In [1]: import numpy as np

In [2]: np.set_printoptions(suppress=True, linewidth=120)

In [3]: def rd(a):
   ...:     return np.round(a, 2) + 0
   ...: 

In [4]: W0 = np.load("arr.npy")

In [5]: W0
Out[5]: 
array([[1.  , 0.7 , 0.49, 0.34, 0.24],
       [0.7 , 1.  , 0.7 , 0.49, 0.34],
       [0.49, 0.7 , 1.  , 0.7 , 0.49],
       [0.34, 0.49, 0.7 , 1.  , 0.7 ],
       [0.24, 0.34, 0.49, 0.7 , 1.  ]])

In [6]: vals, vecs = np.linalg.eigh(W0)

In [7]: np.abs(vecs[:, -1]).round(6).argmax()
Out[7]: np.int64(2)

In [8]: np.unique(vals.round(6) + 0, return_counts=True)[1]
Out[8]: array([1, 1, 1, 1, 1])

In [9]: rd(np.linalg.eigvalsh(W0 + 4 * np.eye(5)))
Out[9]: array([4.19, 4.25, 4.43, 5.02, 7.1 ])

In [10]: rd(np.abs(vecs[:, -1]))
Out[10]: array([0.39, 0.47, 0.5 , 0.47, 0.39])

In [11]: rd(np.linalg.svd(W0, compute_uv=False))
Out[11]: array([3.1 , 1.02, 0.43, 0.25, 0.19])

In [12]: rd(np.linalg.eigvalsh(W0 @ W0))
Out[12]: array([0.04, 0.06, 0.19, 1.03, 9.61])

In [13]: rd(vals)
Out[13]: array([0.19, 0.25, 0.43, 1.02, 3.1 ])

In [14]: r0 = np.array([-2, 2, -3, -1, -1])

In [15]: E = -1 * np.eye(5) + np.outer(r0, r0)

In [16]: E
Out[16]: 
array([[ 3., -4.,  6.,  2.,  2.],
       [-4.,  3., -6., -2., -2.],
       [ 6., -6.,  8.,  3.,  3.],
       [ 2., -2.,  3.,  0.,  1.],
       [ 2., -2.,  3.,  1.,  0.]])

In [17]: rng = np.random.default_rng(16037)

In [18]: lab = rng.permutation(5)

In [19]: lab
Out[19]: array([4, 0, 3, 2, 1])

In [20]: M2 = E[lab][:, lab]

In [21]: rd(np.sort(np.abs(np.linalg.eigvals(M2))))
Out[21]: array([ 1.,  1.,  1.,  1., 18.])

In [22]: np.diag(M2)
Out[22]: array([0., 3., 0., 8., 3.])

In [23]: rd(np.linalg.det(M2)), rd(np.linalg.det(E[lab]))
Out[23]: (np.float64(18.0), np.float64(-18.0))

In [24]: def softmax(z):
    ...:     e = np.exp(z - z.max(axis=-1, keepdims=True))
    ...:     return e / e.sum(axis=-1, keepdims=True)
    ...: 

In [25]: rd(softmax(E[1] + -3))
Out[25]: array([0.  , 0.99, 0.  , 0.01, 0.01])

In [26]: rd(softmax(E).sum(axis=1))
Out[26]: array([1., 1., 1., 1., 1.])

In [27]: att = E @ E.T / np.sqrt(5)

In [28]: softmax(att).round(6).argmax(axis=1)
Out[28]: array([2, 1, 2, 2, 2])

In [29]: rd(softmax(att))
Out[29]: 
array([[0., 0., 1., 0., 0.],
       [0., 1., 0., 0., 0.],
       [0., 0., 1., 0., 0.],
       [0., 0., 1., 0., 0.],
       [0., 0., 1., 0., 0.]])

In [30]: rd(softmax(att + np.triu(np.full(att.shape, -np.inf), 1)))
Out[30]: 
array([[1., 0., 0., 0., 0.],
       [0., 1., 0., 0., 0.],
       [0., 0., 1., 0., 0.],
       [0., 0., 1., 0., 0.],
       [0., 0., 1., 0., 0.]])

In [31]: vals, vecs = np.linalg.eig(E)

In [32]: rd(np.sort(np.linalg.eigvals(np.linalg.inv(E))))
Out[32]: array([-1.  +0.j, -1.  +0.j, -1.  +0.j, -1.  +0.j,  0.06+0.j])

In [33]: rd(np.sort(np.linalg.eigvals(E.T)))
Out[33]: array([-1., -1., -1., -1., 18.])

In [34]: rd(np.sort(np.linalg.eigvals(E @ E)))
Out[34]: array([  1.,   1.,   1.,   1., 324.])
